$ python3 -q
>>> import numpy as np
>>> np.set_printoptions(precision=2, suppress=True, linewidth=120, legacy="1.25")
>>> feats = np.load("dump.npy")
>>> print(feats.round(2) + 0)
[[ 0.88  0.08  0.03  0.1  -0.08  0.    0.   -0.04 -0.07  0.03 -0.04 -0.26 -0.04 -0.03]
 [ 0.08  0.95 -0.02 -0.07  0.06  0.    0.    0.03  0.05 -0.02  0.03  0.18  0.03  0.02]
 [ 0.03 -0.02  0.99 -0.03  0.02  0.    0.    0.01  0.02 -0.01  0.01  0.07  0.01  0.01]
 [ 0.1  -0.07 -0.03  0.92  0.07  0.    0.    0.04  0.06 -0.03  0.03  0.22  0.04  0.03]
 [-0.08  0.06  0.02  0.07  0.94  0.    0.   -0.03 -0.05  0.02 -0.03 -0.18 -0.03 -0.02]
 [ 0.    0.    0.    0.    0.    1.    0.    0.    0.    0.    0.    0.    0.    0.  ]
 [ 0.    0.    0.    0.    0.    0.    1.    0.    0.    0.    0.   -0.01  0.    0.  ]
 [-0.04  0.03  0.01  0.04 -0.03  0.    0.    0.98 -0.03  0.01 -0.01 -0.1  -0.02 -0.01]
 [-0.07  0.05  0.02  0.06 -0.05  0.    0.   -0.03  0.96  0.02 -0.02 -0.16 -0.03 -0.02]
 [ 0.03 -0.02 -0.01 -0.03  0.02  0.    0.    0.01  0.02  0.99  0.01  0.07  0.01  0.01]
 [-0.04  0.03  0.01  0.03 -0.03  0.    0.   -0.01 -0.02  0.01  0.99 -0.08 -0.01 -0.01]
 [-0.26  0.18  0.07  0.22 -0.18  0.   -0.01 -0.1  -0.16  0.07 -0.08  0.43 -0.1  -0.07]
 [-0.04  0.03  0.01  0.04 -0.03  0.    0.   -0.02 -0.03  0.01 -0.01 -0.1   0.98 -0.01]
 [-0.03  0.02  0.01  0.03 -0.02  0.    0.   -0.01 -0.02  0.01 -0.01 -0.07 -0.01  0.99]]
>>> left, sig, Vh = np.linalg.svd(feats)
>>> V = Vh[:(sig > 1e-8).sum()]
>>> rng = np.random.default_rng(414853)
>>> x0 = feats[13] + -2 * feats[7] + rng.integers(2) * np.eye(14)[6]
>>> print(x0.round(2) + 0)
[ 0.06 -0.04 -0.01 -0.05  0.04  0.    1.   -1.98  0.03 -0.02  0.02  0.13  0.02  1.02]
>>> print(np.diag(V.T @ V))
[0.88 0.95 0.99 0.92 0.94 1.   1.   0.98 0.96 0.99 0.99 0.43 0.98 0.99]
>>> print(np.allclose(V.T @ V @ x0, x0))
False
>>> print(np.allclose(feats[:-1].T @ np.linalg.lstsq(feats[:-1].T, feats[-1])[0], feats[-1]))
True
>>> print(np.unique(feats.round(6), axis=0).shape)
(14, 14)
>>> x0 = np.array([-8, 8, 4, 5, 8, -8, -4, -4, 8, 4, -1, -3, -3, -9])
>>> print(np.linalg.eigvalsh(2 * feats - np.eye(14)))
[-1.  1.  1.  1.  1.  1.  1.  1.  1.  1.  1.  1.  1.  1.]
>>> print(round(float(np.trace(feats)), 2))
13.0
>>> print(round(float((x0 - feats @ x0) @ (feats @ x0)), 2))
0.0
>>> u = np.array([2, 1, 0, 0, -2, -1, 0, -2, -1, 1, -1, 1, 1, 0, -2])
>>> W0 = -1 * np.eye(15) + np.outer(u, u)
>>> print(W0)
[[ 3.  2.  0.  0. -4. -2.  0. -4. -2.  2. -2.  2.  2.  0. -4.]
 [ 2.  0.  0.  0. -2. -1.  0. -2. -1.  1. -1.  1.  1.  0. -2.]
 [ 0.  0. -1.  0.  0.  0.  0.  0.  0.  0.  0.  0.  0.  0.  0.]
 [ 0.  0.  0. -1.  0.  0.  0.  0.  0.  0.  0.  0.  0.  0.  0.]
 [-4. -2.  0.  0.  3.  2.  0.  4.  2. -2.  2. -2. -2.  0.  4.]
 [-2. -1.  0.  0.  2.  0.  0.  2.  1. -1.  1. -1. -1.  0.  2.]
 [ 0.  0.  0.  0.  0.  0. -1.  0.  0.  0.  0.  0.  0.  0.  0.]
 [-4. -2.  0.  0.  4.  2.  0.  3.  2. -2.  2. -2. -2.  0.  4.]
 [-2. -1.  0.  0.  2.  1.  0.  2.  0. -1.  1. -1. -1.  0.  2.]
 [ 2.  1.  0.  0. -2. -1.  0. -2. -1.  0. -1.  1.  1.  0. -2.]
 [-2. -1.  0.  0.  2.  1.  0.  2.  1. -1.  0. -1. -1.  0.  2.]
 [ 2.  1.  0.  0. -2. -1.  0. -2. -1.  1. -1.  0.  1.  0. -2.]
 [ 2.  1.  0.  0. -2. -1.  0. -2. -1.  1. -1.  1.  0.  0. -2.]
 [ 0.  0.  0.  0.  0.  0.  0.  0.  0.  0.  0.  0.  0. -1.  0.]
 [-4. -2.  0.  0.  4.  2.  0.  4.  2. -2.  2. -2. -2.  0.  3.]]
>>> w, V = np.linalg.eigh(feats)
>>> print(np.round(np.linalg.svd(feats, compute_uv=False), 2) + 0)
[1. 1. 1. 1. 1. 1. 1. 1. 1. 1. 1. 1. 1. 0.]
>>> print((w > 1e-8).sum(), (w < -1e-8).sum())
13 0
>>> print(np.unique(w.round(6) + 0, return_counts=True)[1])
[ 1 13]
>>> print(np.linalg.eigvalsh(feats + 3 * np.eye(14)))
[3. 4. 4. 4. 4. 4. 4. 4. 4. 4. 4. 4. 4. 4.]
>>> w, V = np.linalg.eigh(W0)
>>> print(np.unique(w.round(6) + 0, return_counts=True)[1])
[14  1]
>>> print(np.linalg.eigvalsh(W0 @ W0))
[  1.   1.   1.   1.   1.   1.   1.   1.   1.   1.   1.   1.   1.   1. 484.]
>>> print(np.abs(V[:, -1]))
[0.42 0.21 0.   0.   0.42 0.21 0.   0.42 0.21 0.21 0.21 0.21 0.21 0.   0.42]
>>> print(w)
[-1. -1. -1. -1. -1. -1. -1. -1. -1. -1. -1. -1. -1. -1. 22.]
>>> t3 = np.stack([W0, -1 * W0, W0[::-1]])
>>> print(t3.shape)
(3, 15, 15)
>>> print(np.linalg.norm(t3, axis=(1, 2)))
[22.32 22.32 22.32]
>>> print(np.linalg.matrix_rank(t3))
[15 15 15]
>>> print((t3 @ W0.T).shape)
(3, 15, 15)
>>> J = np.load("out5.npy")
>>> print(J)
[[ 5  8 -6 -8  5 -1  0  7 -6]
 [ 0 -3  9  5  4 -9 -3  3 -1]
 [ 0  0  4 -9  4 -5 -5 -2  4]
 [ 0  0  0  5  4 -4  2  9  6]
 [ 0  0  0  0  5 -1  5  3 -5]
 [ 0  0  0  0  0  6  4  6 -8]
 [ 0  0  0  0  0  0  0 -8 -1]
 [ 0  0  0  0  0  0  0  8 -6]
 [ 0  0  0  0  0  0  0  0 -2]]
>>> left, sig, Vh = np.linalg.svd(J, full_matrices=False)
>>> print(np.round(sig / sig[0], 2) + 0)
[1.   0.86 0.75 0.52 0.34 0.27 0.09 0.02 0.  ]
>>> print(np.round(np.sqrt((sig ** 2).sum()), 2), np.round(np.linalg.norm(J), 2))
36.03 36.03
>>> G = J.T @ J
>>> print(np.round(np.linalg.svd(J, compute_uv=False) ** 2, 2) + 0)
[468.94 345.09 263.68 129.03  53.65  33.16   4.21   0.23   0.  ]
>>> print(np.trace(G), (J ** 2).sum())
1298 1298
>>> print(G)
[[  25   40  -30  -40   25   -5    0   35  -30]
 [  40   73  -75  -79   28   19    9   47  -45]
 [ -30  -75  133   57   22  -95  -47  -23   43]
 [ -40  -79   57  195  -36  -12   40   22   37]
 [  25   28   22  -36   98  -82    1   90  -19]
 [  -5   19  -95  -12  -82  160   63  -27  -72]
 [   0    9  -47   40    1   63   79   58  -62]
 [  35   47  -23   22   90  -27   58  316 -102]
 [ -30  -45   43   37  -19  -72  -62 -102  219]]
>>> u, v = J[4], J[7]
>>> print(u @ v)
54
>>> print(u @ u)
85
>>> p = (u @ v) / (u @ u) * u
>>> print(round(float((v - p) @ u), 2))
0.0
>>> print(np.outer(u, v))
[[  0   0   0   0   0   0   0   0   0]
 [  0   0   0   0   0   0   0   0   0]
 [  0   0   0   0   0   0   0   0   0]
 [  0   0   0   0   0   0   0   0   0]
 [  0   0   0   0   0   0   0  40 -30]
 [  0   0   0   0   0   0   0  -8   6]
 [  0   0   0   0   0   0   0  40 -30]
 [  0   0   0   0   0   0   0  24 -18]
 [  0   0   0   0   0   0   0 -40  30]]
>>> print(np.linalg.matrix_rank(np.outer(u, v)))
1
>>> print(round(float(np.linalg.norm(u + v) ** 2 + np.linalg.norm(u - v) ** 2), 2))
370.0
>>> x0 = np.array([2, 2, 3, 1, 3, 3, 2, 1, 3])
>>> print(J * x0)
[[ 10  16 -18  -8  15  -3   0   7 -18]
 [  0  -6  27   5  12 -27  -6   3  -3]
 [  0   0  12  -9  12 -15 -10  -2  12]
 [  0   0   0   5  12 -12   4   9  18]
 [  0   0   0   0  15  -3  10   3 -15]
 [  0   0   0   0   0  18   8   6 -24]
 [  0   0   0   0   0   0   0  -8  -3]
 [  0   0   0   0   0   0   0   8 -18]
 [  0   0   0   0   0   0   0   0  -6]]
>>> print(np.einsum("ij,j->i", J, x0))
[  1   5   0  36  10   8 -11 -10  -6]
>>> print(np.sign((J @ x0).round(6)))
[ 1  1  0  1  1  1 -1 -1 -1]
>>> print(np.round(J @ np.linalg.pinv(J) @ J, 2) + 0)
[[ 5.  8. -6. -8.  5. -1.  0.  7. -6.]
 [ 0. -3.  9.  5.  4. -9. -3.  3. -1.]
 [ 0.  0.  4. -9.  4. -5. -5. -2.  4.]
 [ 0.  0.  0.  5.  4. -4.  2.  9.  6.]
 [ 0.  0.  0.  0.  5. -1.  5.  3. -5.]
 [ 0.  0.  0.  0.  0.  6.  4.  6. -8.]
 [ 0.  0.  0.  0.  0.  0.  0. -8. -1.]
 [ 0.  0.  0.  0.  0.  0.  0.  8. -6.]
 [ 0.  0.  0.  0.  0.  0.  0.  0. -2.]]
>>> print(np.unique(J.round(6), axis=0).shape)
(9, 9)
>>> print(np.abs(np.diag(np.linalg.qr(J)[1])) > 1e-9)
[ True  True  True  True  True  True False  True  True]
>>> print(round(float(np.trace(np.linalg.pinv(J) @ J)), 2))
8.0
>>> K = np.load("data.npy")
>>> print(K)
[[4. 1. 1. 1. 1. 1. 1. 1. 1. 1. 1. 1. 1. 1.]
 [1. 4. 1. 1. 1. 1. 1. 1. 1. 1. 1. 1. 1. 1.]
 [1. 1. 4. 1. 1. 1. 1. 1. 1. 1. 1. 1. 1. 1.]
 [1. 1. 1. 4. 1. 1. 1. 1. 1. 1. 1. 1. 1. 1.]
 [1. 1. 1. 1. 4. 1. 1. 1. 1. 1. 1. 1. 1. 1.]
 [1. 1. 1. 1. 1. 4. 1. 1. 1. 1. 1. 1. 1. 1.]
 [1. 1. 1. 1. 1. 1. 4. 1. 1. 1. 1. 1. 1. 1.]
 [1. 1. 1. 1. 1. 1. 1. 4. 1. 1. 1. 1. 1. 1.]
 [1. 1. 1. 1. 1. 1. 1. 1. 4. 1. 1. 1. 1. 1.]
 [1. 1. 1. 1. 1. 1. 1. 1. 1. 4. 1. 1. 1. 1.]
 [1. 1. 1. 1. 1. 1. 1. 1. 1. 1. 4. 1. 1. 1.]
 [1. 1. 1. 1. 1. 1. 1. 1. 1. 1. 1. 4. 1. 1.]
 [1. 1. 1. 1. 1. 1. 1. 1. 1. 1. 1. 1. 4. 1.]
 [1. 1. 1. 1. 1. 1. 1. 1. 1. 1. 1. 1. 1. 4.]]
>>> w, V = np.linalg.eigh(K)
>>> x0 = np.array([-1, 0, 2, 3, 0, 2, -1, 0, -2, -1, 3, -3, -1, 3])
>>> print(np.abs(K).sum(axis=1).max(), np.abs(w).max())
17.0 17.0
>>> print(round(x0 @ K @ x0 / (x0 @ x0), 2), np.round(w[0], 2), w[-1])
3.31 3.0 17.0
>>> out = K[0, 0] * K[1:] - np.outer(K[1:, 0], K[0])
>>> print(out)
[[ 0. 15.  3.  3.  3.  3.  3.  3.  3.  3.  3.  3.  3.  3.]
 [ 0.  3. 15.  3.  3.  3.  3.  3.  3.  3.  3.  3.  3.  3.]
 [ 0.  3.  3. 15.  3.  3.  3.  3.  3.  3.  3.  3.  3.  3.]
 [ 0.  3.  3.  3. 15.  3.  3.  3.  3.  3.  3.  3.  3.  3.]
 [ 0.  3.  3.  3.  3. 15.  3.  3.  3.  3.  3.  3.  3.  3.]
 [ 0.  3.  3.  3.  3.  3. 15.  3.  3.  3.  3.  3.  3.  3.]
 [ 0.  3.  3.  3.  3.  3.  3. 15.  3.  3.  3.  3.  3.  3.]
 [ 0.  3.  3.  3.  3.  3.  3.  3. 15.  3.  3.  3.  3.  3.]
 [ 0.  3.  3.  3.  3.  3.  3.  3.  3. 15.  3.  3.  3.  3.]
 [ 0.  3.  3.  3.  3.  3.  3.  3.  3.  3. 15.  3.  3.  3.]
 [ 0.  3.  3.  3.  3.  3.  3.  3.  3.  3.  3. 15.  3.  3.]
 [ 0.  3.  3.  3.  3.  3.  3.  3.  3.  3.  3.  3. 15.  3.]
 [ 0.  3.  3.  3.  3.  3.  3.  3.  3.  3.  3.  3.  3. 15.]]
>>> print(np.flatnonzero(~out.round(6).any(axis=1)))
[]
>>> labels = rng.permutation(14)
>>> out = K[:, labels] * rng.choice([-1, 1], 14)
>>> print(out)
[[ 1.  1.  1.  1.  1. -1.  1.  1. -1.  1. -4. -1. -1. -1.]
 [ 1.  1.  1.  1.  1. -1.  4.  1. -1.  1. -1. -1. -1. -1.]
 [ 1.  1.  1.  4.  1. -1.  1.  1. -1.  1. -1. -1. -1. -1.]
 [ 1.  1.  1.  1.  1. -1.  1.  1. -4.  1. -1. -1. -1. -1.]
 [ 4.  1.  1.  1.  1. -1.  1.  1. -1.  1. -1. -1. -1. -1.]
 [ 1.  1.  1.  1.  1. -1.  1.  1. -1.  1. -1. -1. -4. -1.]
 [ 1.  4.  1.  1.  1. -1.  1.  1. -1.  1. -1. -1. -1. -1.]
 [ 1.  1.  1.  1.  1. -1.  1.  4. -1.  1. -1. -1. -1. -1.]
 [ 1.  1.  1.  1.  4. -1.  1.  1. -1.  1. -1. -1. -1. -1.]
 [ 1.  1.  4.  1.  1. -1.  1.  1. -1.  1. -1. -1. -1. -1.]
 [ 1.  1.  1.  1.  1. -1.  1.  1. -1.  1. -1. -4. -1. -1.]
 [ 1.  1.  1.  1.  1. -1.  1.  1. -1.  1. -1. -1. -1. -4.]
 [ 1.  1.  1.  1.  1. -1.  1.  1. -1.  4. -1. -1. -1. -1.]
 [ 1.  1.  1.  1.  1. -4.  1.  1. -1.  1. -1. -1. -1. -1.]]
>>> left, _, Vh = np.linalg.svd(K.T @ out)
>>> print(labels)
[ 4  6  9  2  8 13  1  7  3 12  0 10  5 11]
>>> low = np.linalg.cholesky(K)
>>> print(np.linalg.eigvalsh(K).min() > 0)
True
>>> X = np.load("case18.npy")
>>> print(X)
[[ 0.6  -0.09  0.11  0.11 -0.02  0.15 -0.26  0.06 -0.02 -0.08  0.23  0.17 -0.07  0.07  0.13]
 [-0.09  0.73 -0.12 -0.09 -0.02 -0.03 -0.1   0.14  0.28 -0.08  0.1   0.02 -0.03  0.16 -0.12]
 [ 0.11 -0.12  0.82 -0.09  0.02 -0.2  -0.12  0.04  0.15  0.09 -0.13 -0.02 -0.07  0.06 -0.09]
 [ 0.11 -0.09 -0.09  0.58 -0.35  0.09  0.04  0.19  0.04  0.06 -0.15 -0.08 -0.05  0.09  0.04]
 [-0.02 -0.02  0.02 -0.35  0.62  0.17  0.04  0.18 -0.07 -0.01 -0.1   0.03 -0.01  0.04  0.17]
 [ 0.15 -0.03 -0.2   0.09  0.17  0.58 -0.12 -0.04  0.13  0.04 -0.26  0.18  0.05 -0.06 -0.03]
 [-0.26 -0.1  -0.12  0.04  0.04 -0.12  0.46  0.01 -0.04  0.21 -0.02  0.11 -0.26  0.06  0.1 ]
 [ 0.06  0.14  0.04  0.19  0.18 -0.04  0.01  0.84 -0.12  0.09  0.01 -0.08 -0.02 -0.09 -0.04]
 [-0.02  0.28  0.15  0.04 -0.07  0.13 -0.04 -0.12  0.62  0.16 -0.07 -0.04 -0.07 -0.14  0.2 ]
 [-0.08 -0.08  0.09  0.06 -0.01  0.04  0.21  0.09  0.16  0.67  0.1   0.22  0.24  0.01  0.02]
 [ 0.23  0.1  -0.13 -0.15 -0.1  -0.26 -0.02  0.01 -0.07  0.1   0.61  0.13  0.04 -0.1   0.12]
 [ 0.17  0.02 -0.02 -0.08  0.03  0.18  0.11 -0.08 -0.04  0.22  0.13  0.52 -0.18  0.07 -0.24]
 [-0.07 -0.03 -0.07 -0.05 -0.01  0.05 -0.26 -0.02 -0.07  0.24  0.04 -0.18  0.76  0.07 -0.03]
 [ 0.07  0.16  0.06  0.09  0.04 -0.06  0.06 -0.09 -0.14  0.01 -0.1   0.07  0.07  0.89  0.08]
 [ 0.13 -0.12 -0.09  0.04  0.17 -0.03  0.1  -0.04  0.2   0.02  0.12 -0.24 -0.03  0.08  0.72]]
>>> out = X / np.sqrt((X ** 2).mean(axis=1, keepdims=True))
>>> print(np.linalg.matrix_rank(out) == np.linalg.matrix_rank(X))
True
>>> left, sig, Vh = np.linalg.svd(X)
>>> print(sig.round(2) + 0)
[1. 1. 1. 1. 1. 1. 1. 1. 1. 1. 0. 0. 0. 0. 0.]
>>> print(np.argmax(sig[:-1] / (sig[1:] + 1e-6)) + 1)
10
>>> out = left[:, :10] @ np.diag(sig[:10]) @ Vh[:10]
>>> print(np.round(np.abs(X - out).max(), 2))
0.0
>>> print(np.linalg.matrix_rank(out))
10
>>> print(np.linalg.matrix_rank(X, rtol=0.05))
10
>>> left, sig, Vh = np.linalg.svd(X)
>>> V = Vh[:(sig > 1e-8).sum()]
>>> x0 = X[12] + -2 * X[4] + rng.integers(2) * np.eye(15)[9]
>>> print(x0.round(2) + 0)
[-0.04  0.   -0.11  0.65 -1.24 -0.3  -0.34 -0.39  0.07  1.26  0.25 -0.24  0.77 -0.02 -0.37]
>>> print(np.diag(V.T @ V))
[0.6  0.73 0.82 0.58 0.62 0.58 0.46 0.84 0.62 0.67 0.61 0.52 0.76 0.89 0.72]
>>> print(round(float(np.linalg.norm(x0 - V.T @ V @ x0)), 2))
0.57
>>> print(np.linalg.matrix_rank(np.vstack([X, x0])))
11
